>>> import numpy as np
>>> np.set_printoptions(precision=3, suppress=True, linewidth=160)
>>> O, _ = np.linalg.qr(np.array([[2.8, -1.5, -1.4, 2.1, -1.4],
...     [-0.2, -0.1, 0.3, -0.9, 0.1],
...     [0.1, -0.2, -0.4, 0.0, 0.6],
...     [1.5, -0.9, -1.6, 0.3, -0.2],
...     [-0.4, -0.7, -2.2, -0.3, 0.6]]))
>>> vals = np.array([-2, -1, 1, -2, -1])
>>> F = O @ np.diag(vals) @ O.T
>>> F.round(3) + 0
array([[-1.704,  0.753,  0.   , -0.464, -0.048],
       [ 0.753, -0.076,  0.051, -1.179, -0.098],
       [ 0.   ,  0.051, -0.999, -0.06 , -0.003],
       [-0.464, -1.179, -0.06 , -1.197,  0.337],
       [-0.048, -0.098, -0.003,  0.337, -1.023]])
>>> np.poly(F)
array([ 1.,  5.,  7., -1., -8., -4.])
>>> round(float(np.linalg.eigvals(F).sum().real), 3)
-5.0
>>> np.round(np.einsum("ii->", F), 3)
np.float64(-5.0)
>>> np.linalg.eigvals(F)
array([ 1., -2., -2., -1., -1.])
>>> mat = np.load("x.npy")
>>> mat
array([[0.25 , 0.   , 0.25 , 0.   , 0.25 , 0.167, 0.083],
       [0.154, 0.308, 0.077, 0.077, 0.154, 0.154, 0.077],
       [0.   , 0.083, 0.5  , 0.083, 0.   , 0.083, 0.25 ],
       [0.2  , 0.04 , 0.2  , 0.16 , 0.16 , 0.04 , 0.2  ],
       [0.19 , 0.095, 0.19 , 0.095, 0.143, 0.19 , 0.095],
       [0.111, 0.   , 0.222, 0.278, 0.   , 0.222, 0.167],
       [0.   , 0.375, 0.   , 0.25 , 0.25 , 0.   , 0.125]])
>>> C2 = mat.T @ mat
>>> np.diag(C2)
array([0.175, 0.253, 0.444, 0.187, 0.195, 0.146, 0.168])
>>> round(np.trace(C2), 3), np.round((mat ** 2).sum(), 3)
(np.float64(1.567), np.float64(1.567))
>>> (mat @ mat.T).shape
(7, 7)
>>> np.round(np.linalg.eigvalsh(C2)[::-1], 3) + 0
array([1.042, 0.277, 0.134, 0.069, 0.039, 0.008, 0.   ])
>>> np.round(np.linalg.svd(mat, compute_uv=False) ** 2, 3) + 0
array([1.042, 0.277, 0.134, 0.069, 0.039, 0.008, 0.   ])
>>> Uu, s, vt = np.linalg.svd(mat)
>>> s
array([1.021, 0.526, 0.366, 0.262, 0.197, 0.088, 0.004])
>>> out = Uu[:, :6] @ np.diag(s[:6]) @ vt[:6]
>>> round(float(np.linalg.norm(mat - out, 2)), 3), np.round(s[6], 3)
(0.004, np.float64(0.004))
>>> np.linalg.matrix_rank(out)
np.int64(6)
>>> np.linalg.matrix_rank(mat, rtol=0.05)
np.int64(6)
>>> out.round(3) + 0
array([[0.25 , 0.   , 0.25 , 0.   , 0.25 , 0.166, 0.082],
       [0.154, 0.308, 0.077, 0.077, 0.154, 0.153, 0.076],
       [0.   , 0.083, 0.5  , 0.083, 0.   , 0.083, 0.25 ],
       [0.2  , 0.04 , 0.2  , 0.16 , 0.16 , 0.04 , 0.2  ],
       [0.19 , 0.095, 0.189, 0.094, 0.143, 0.192, 0.098],
       [0.111, 0.   , 0.223, 0.278, 0.   , 0.222, 0.166],
       [0.   , 0.375, 0.   , 0.25 , 0.25 , 0.   , 0.125]])
